% python3 -q
>>> import numpy as np
>>> np.set_printoptions(precision=3, suppress=True, linewidth=160)
>>> def rd(a):
...     return np.round(a, 3) + 0
... 
>>> A = np.load("test13.npy")
>>> A
array([[-3, -9],
       [-1, -3],
       [-1, -3]])
>>> # rows 1 and 2 are equal
>>> def softmax(z):
...     e = np.exp(z - z.max(axis=-1, keepdims=True))
...     return e / e.sum(axis=-1, keepdims=True)
... 
>>> rd(softmax(A[0]))
array([0.998, 0.002])
>>> rd(softmax(10 * A[0]))
array([1., 0.])
>>> rd(softmax(A).sum(axis=1))
array([1., 1., 1.])
>>> scores = A @ A.T / np.sqrt(2)
>>> rd(softmax(scores + np.triu(np.full(scores.shape, -np.inf), 1)))
array([[1., 0., 0.],
       [1., 0., 0.],
       [1., 0., 0.]])
>>> softmax(scores)[0] @ A
array([-3., -9.])
>>> feats = np.tanh(np.array([[1.1],
...     [-0.1],
...     [0.4],
...     [0.0],
...     [0.6],
...     [0.8],
...     [1.0],
...     [1.9],
...     [0.4],
...     [-0.3],
...     [2.3],
...     [-1.2],
...     [-0.6],
...     [-0.5]]) @ np.array([[1.7, 1.3, -0.9, -0.7]]))
>>> rd(feats)
array([[ 0.954,  0.892, -0.757, -0.647],
       [-0.168, -0.129,  0.09 ,  0.07 ],
       [ 0.592,  0.478, -0.345, -0.273],
       [ 0.   ,  0.   ,  0.   ,  0.   ],
       [ 0.77 ,  0.653, -0.493, -0.397],
       [ 0.876,  0.778, -0.617, -0.508],
       [ 0.935,  0.862, -0.716, -0.604],
       [ 0.997,  0.986, -0.937, -0.869],
       [ 0.592,  0.478, -0.345, -0.273],
       [-0.47 , -0.371,  0.264,  0.207],
       [ 0.999,  0.995, -0.969, -0.923],
       [-0.967, -0.915,  0.793,  0.686],
       [-0.77 , -0.653,  0.493,  0.397],
       [-0.691, -0.572,  0.422,  0.336]])
>>> d = np.linalg.norm(feats[:, None] - feats[None], axis=-1)
>>> np.flatnonzero(d[9] < d.mean() / 2)
array([ 1,  9, 12, 13])
>>> (d + 1e9 * np.eye(14)).round(6).argmin(axis=1)
array([ 6,  3,  8,  1,  5,  6,  0, 10,  2, 13,  7, 12, 13, 12])
>>> d.shape
(14, 14)
>>> rd(np.linalg.norm(feats, axis=1))
array([1.642, 0.241, 0.878, 0.   , 1.191, 1.418, 1.58 , 1.897, 0.878, 0.686, 1.944, 1.695, 1.191, 1.047])
>>> d[9].round(6).argsort(kind="stable")[:4]
array([ 9, 13,  1, 12])
>>> rd(d[:5, :5])
array([[0.   , 1.88 , 0.782, 1.642, 0.472],
       [1.88 , 0.   , 1.119, 0.241, 1.432],
       [0.782, 1.119, 0.   , 0.878, 0.316],
       [1.642, 0.241, 0.878, 0.   , 1.191],
       [0.472, 1.432, 0.316, 1.191, 0.   ]])
>>> [round(float(x), 3) for x in np.linalg.svd(A, compute_uv=False)[:3]]
[10.488, 0.0]
>>> np.linalg.cond(A) > 100
np.True_
>>> Xs = feats - feats.mean(axis=0)
>>> V = np.linalg.svd(Xs)[2][:3]
>>> M2 = Xs - Xs @ V.T @ V
>>> rd(np.diag(V.T @ V))
array([0.963, 0.713, 0.476, 0.848])
